$ python3 -q
>>> import numpy as np
>>> np.set_printoptions(suppress=True, linewidth=160)
>>> rnd = lambda a: np.round(a, 1) + 0
>>> rng = np.random.default_rng(70044)
>>> m1 = np.triu(rng.random((4, 4)) < 0.6, 1).astype(int)
>>> m1 = m1 + m1.T
>>> m1
array([[0, 0, 0, 0],
       [0, 0, 1, 1],
       [0, 1, 0, 0],
       [0, 1, 0, 0]])
>>> # rows 2 and 3 are equal
>>> (m1 != 0).astype(int)
array([[0, 0, 0, 0],
       [0, 0, 1, 1],
       [0, 1, 0, 0],
       [0, 1, 0, 0]])
>>> np.flatnonzero(np.linalg.matrix_power((m1 != 0) + (m1.T != 0) + np.eye(4), 4)[3])
array([1, 2, 3])
>>> rnd(np.linalg.det(m1.T))
np.float64(0.0)
>>> np.kron(np.eye(2, dtype=int), m1)
array([[0, 0, 0, 0, 0, 0, 0, 0],
       [0, 0, 1, 1, 0, 0, 0, 0],
       [0, 1, 0, 0, 0, 0, 0, 0],
       [0, 1, 0, 0, 0, 0, 0, 0],
       [0, 0, 0, 0, 0, 0, 0, 0],
       [0, 0, 0, 0, 0, 0, 1, 1],
       [0, 0, 0, 0, 0, 1, 0, 0],
       [0, 0, 0, 0, 0, 1, 0, 0]])
>>> rnd(np.linalg.eigvals(m1).sum().real)
np.float64(0.0)
>>> rnd(np.poly(m1))
array([ 1.,  0., -2.,  0.,  0.])
>>> rnd(np.linalg.det(2 * m1)), rnd(np.linalg.det(m1))
(np.float64(0.0), np.float64(0.0))
>>> rnd(np.linalg.eigvals(m1))
array([-1.4,  0. ,  1.4,  0. ])
>>> P = np.triu(np.array([[3, 1, 4, -4], [5, -5, -2, -1], [-5, -3, 0, 3], [3, -3, 4, 4]]), 1) + np.eye(4)
>>> A2 = P @ m1 @ np.linalg.inv(P)
>>> np.trace(A2), np.trace(m1)
(np.float64(0.0), np.int64(0))
>>> A2
array([[  0.,   0.,   1.,  -2.],
       [  0.,  -3.,  -5.,  13.],
       [  0.,   4.,   8., -20.],
       [  0.,   1.,   2.,  -5.]])
>>> rnd(np.poly(A2))
array([ 1.,  0., -2.,  0.,  0.])
>>> A2.ravel(order="F")
array([  0.,   0.,   0.,   0.,   0.,  -3.,   4.,   1.,   1.,  -5.,   8.,   2.,  -2.,  13., -20.,  -5.])
>>> A2.reshape(-1, 2)
array([[  0.,   0.],
       [  1.,  -2.],
       [  0.,  -3.],
       [ -5.,  13.],
       [  0.,   4.],
       [  8., -20.],
       [  0.,   1.],
       [  2.,  -5.]])
>>> t3 = A2.reshape(4, 2, -1)
>>> t3[:, 0]
array([[ 0.,  0.],
       [ 0., -3.],
       [ 0.,  4.],
       [ 0.,  1.]])
>>> t3.sum(axis=1)
array([[  1.,  -2.],
       [ -5.,  10.],
       [  8., -16.],
       [  2.,  -4.]])
>>> t3.transpose(1, 0, 2)
array([[[  0.,   0.],
        [  0.,  -3.],
        [  0.,   4.],
        [  0.,   1.]],

       [[  1.,  -2.],
        [ -5.,  13.],
        [  8., -20.],
        [  2.,  -5.]]])
>>> np.einsum("ihd,jhd->hij", t3, t3).shape
(2, 4, 4)
>>> data = np.load("dump.npy")
>>> rnd(data)
array([[ 2.6,  0.3, -1.4],
       [-2.2, -0.7,  1.9],
       [ 2.8,  0. , -1. ],
       [ 2. , -1.5,  1.6],
       [ 1. , -1.7,  2.3],
       [ 0.8,  1.4, -2.5],
       [-2.4, -0.6,  1.8],
       [ 2.9, -0.6, -0.1],
       [-2.8,  1. , -0.6],
       [ 0.8, -1.7,  2.4],
       [ 1.6,  1.1, -2.3],
       [-2.4,  1.3, -1.2],
       [-1.4, -1.2,  2.3],
       [-2.9,  0.6,  0.1],
       [ 2. ,  0.9, -2.1],
       [ 2.9, -0.8,  0.3],
       [-2.9,  0.5,  0.2],
       [ 1.9, -1.5,  1.7],
       [ 1.5,  1.1, -2.3]])
>>> # rank 2
>>> Xc = data - data.mean(axis=0)
>>> Uu, sig, Vt = np.linalg.svd(Xc, full_matrices=False)
>>> rnd(Vt[0] * np.sign(Vt[0, np.abs(Vt[0]).argmax()]))
array([ 0.9,  0. , -0.4])
>>> rk = np.linalg.matrix_rank(data)
>>> rk
np.int64(2)
>>> ns = np.linalg.svd(data)[2][rk:].T
>>> ns.shape
(3, 1)
>>> rnd(data @ ns)
array([[0.],
       [0.],
       [0.],
       [0.],
       [0.],
       [0.],
       [0.],
       [0.],
       [0.],
       [0.],
       [0.],
       [0.],
       [0.],
       [0.],
       [0.],
       [0.],
       [0.],
       [0.],
       [0.]])
>>> Uu, sig, Vt = np.linalg.svd(data)
>>> rnd(sig)
array([10. ,  8.4,  0. ])
>>> np.argmax(sig[:-1] / (sig[1:] + 1e-6)) + 1
np.int64(2)
>>> A2 = Uu[:, :2] @ np.diag(sig[:2]) @ Vt[:2]
>>> rnd(np.abs(data - A2).max())
np.float64(0.0)
>>> np.linalg.matrix_rank(data, rtol=0.05)
np.int64(2)
>>> A2 = data / np.sqrt((data ** 2).mean(axis=1, keepdims=True))
>>> rnd(np.linalg.norm(A2, axis=1))
array([1.7, 1.7, 1.7, 1.7, 1.7, 1.7, 1.7, 1.7, 1.7, 1.7, 1.7, 1.7, 1.7, 1.7, 1.7, 1.7, 1.7, 1.7, 1.7])
>>> rnd(A2[13])
array([-1.7,  0.3,  0.1])
>>> np.linalg.matrix_rank(data - data.mean(axis=1, keepdims=True))
np.int64(2)
>>> rnd(data @ np.linalg.pinv(data) @ data)
array([[ 2.6,  0.3, -1.4],
       [-2.2, -0.7,  1.9],
       [ 2.8,  0. , -1. ],
       [ 2. , -1.5,  1.6],
       [ 1. , -1.7,  2.3],
       [ 0.8,  1.4, -2.5],
       [-2.4, -0.6,  1.8],
       [ 2.9, -0.6, -0.1],
       [-2.8,  1. , -0.6],
       [ 0.8, -1.7,  2.4],
       [ 1.6,  1.1, -2.3],
       [-2.4,  1.3, -1.2],
       [-1.4, -1.2,  2.3],
       [-2.9,  0.6,  0.1],
       [ 2. ,  0.9, -2.1],
       [ 2.9, -0.8,  0.3],
       [-2.9,  0.5,  0.2],
       [ 1.9, -1.5,  1.7],
       [ 1.5,  1.1, -2.3]])
>>> arr = np.loadtxt("m.csv", delimiter=",")
>>> arr
array([[1., 2., 1., 3.],
       [3., 2., 3., 2.],
       [1., 2., 1., 3.]])
>>> # rows 0 and 2 are equal
>>> x0 = np.array([1, -2, 0, -2])
>>> h = np.maximum(arr @ x0, 0)
>>> np.flatnonzero(h > 1e-9)
array([], dtype=int64)
>>> h
array([0., 0., 0.])
>>> np.maximum(arr @ (3 * x0), 0)
array([0., 0., 0.])
>>> rnd(np.tanh(arr @ x0))
array([-1., -1., -1.])
>>> arr * (h > 1e-9)[:, None]
array([[0., 0., 0., 0.],
       [0., 0., 0., 0.],
       [0., 0., 0., 0.]])
>>> rk = np.linalg.matrix_rank(arr)
>>> rk
np.int64(2)
>>> ns = np.linalg.svd(arr)[2][rk:].T
>>> np.allclose(arr @ ns, 0)
True
>>> [int(np.linalg.matrix_rank(np.delete(arr, i, axis=0))) for i in range(3)]
[2, 1, 2]
>>> np.linalg.matrix_rank(arr.T @ arr), np.linalg.matrix_rank(arr @ arr.T)
(np.int64(2), np.int64(2))
>>> t3 = np.stack([arr, -3 * arr, arr[::-1]])
>>> rnd(np.linalg.norm(t3, axis=(1, 2)))
array([ 7.5, 22.4,  7.5])
>>> E = np.load("x.npy")
>>> rnd(E)
array([[0.4, 0.1, 0.4],
       [0.3, 0.4, 0.3],
       [0.5, 0. , 0.5]])
>>> # row-stochastic, so 1 is an eigenvalue
>>> rk = np.linalg.matrix_rank(E)
>>> rk
np.int64(2)
>>> ns = np.linalg.svd(E)[2][rk:].T
>>> rnd(ns @ ns.T)
array([[ 0.5,  0. , -0.5],
       [ 0. ,  0. ,  0. ],
       [-0.5,  0. ,  0.5]])
>>> rnd(ns[:, 0] / ns[np.abs(ns[:, 0]).round(6).argmax(), 0])
array([ 1.,  0., -1.])
>>> [int(np.linalg.matrix_rank(E[:, :j + 1])) for j in range(3)]
[1, 2, 2]
>>> rnd(E @ ns)
array([[0.],
       [0.],
       [0.]])
>>> np.linalg.matrix_rank(E.T @ E), np.linalg.matrix_rank(E @ E.T)
(np.int64(2), np.int64(2))
>>> [int(np.linalg.matrix_rank(E[:i])) for i in range(1, len(E) + 1)]
[1, 2, 2]
>>> rnd(np.linalg.matrix_power(E, 100))
array([[0.4, 0.1, 0.4],
       [0.4, 0.1, 0.4],
       [0.4, 0.1, 0.4]])
>>> E.sum(axis=1)
array([1., 1., 1.])
>>> rnd(np.sort(np.abs(np.linalg.eigvals(E)))[::-1])
array([1. , 0.3, 0. ])
>>> p = np.eye(3)[2]
>>> for _ in range(4):
...     p = p @ E
...     print(p.round(1))
... 
[0.5 0.  0.5]
[0.5 0.1 0.5]
[0.5 0.1 0.5]
[0.4 0.1 0.4]
>>> Uu, sig, Vt = np.linalg.svd(E)
>>> np.argmax(sig[:-1] / (sig[1:] + 1e-6)) + 1
np.int64(2)
>>> rnd(sig)
array([1.1, 0.3, 0. ])
>>> A2 = Uu[:, :2] @ np.diag(sig[:2]) @ Vt[:2]
>>> rnd(A2)
array([[0.4, 0.1, 0.4],
       [0.3, 0.4, 0.3],
       [0.5, 0. , 0.5]])
>>> rnd(np.linalg.norm(E - A2, 2)), rnd(sig[2])
(np.float64(0.0), np.float64(0.0))
>>> u, v = E[1], E[0]
>>> rnd(u @ v)
np.float64(0.3)
>>> rnd(u @ u)
np.float64(0.3)
>>> p = (u @ v) / (u @ u) * u
>>> np.linalg.matrix_rank(np.outer(u, v))
np.int64(1)
>>> (v - p) @ u
np.float64(0.0)
>>> rnd(np.outer(u, v))
array([[0.1, 0. , 0.1],
       [0.2, 0.1, 0.2],
       [0.1, 0. , 0.1]])
>>> feats = np.load("w.npy")
>>> feats
array([[ 0.2, -1.5, -2.6],
       [-2. , -2.1,  1. ],
       [-1.3, -2. , -1.8],
       [-0.3, -2.8,  1. ],
       [-1.1,  1.4, -2.4],
       [ 1.7, -2.3,  0.7],
       [ 0.5,  1.4, -2.6],
       [-2.6, -1.4, -0.2],
       [-0.7, -0.2, -2.9],
       [-1. ,  2.8,  0.4],
       [-2.2, -1.6, -1.2],
       [ 2. ,  1.4, -1.7],
       [ 0.7, -2.3, -1.8],
       [-1.9, -0.5,  2.3],
       [ 0.2,  1.9,  2.3],
       [ 2.9,  0.7,  0. ],
       [-2.3, -1. ,  1.7],
       [ 1.7, -0.4, -2.5],
       [ 3. ,  0.2, -0.2],
       [ 2.5, -1.7, -0.2],
       [ 1.3, -2.1,  1.8],
       [ 0.1, -2.2, -2.1],
       [-0.3,  0.3,  3. ]])
>>> Q, V = np.linalg.qr(feats[:, :2])[0], np.linalg.qr(feats[:, 2:])[0]
>>> sig = np.linalg.svd(Q.T @ V, compute_uv=False)
>>> (sig > 0.9).sum()
np.int64(0)
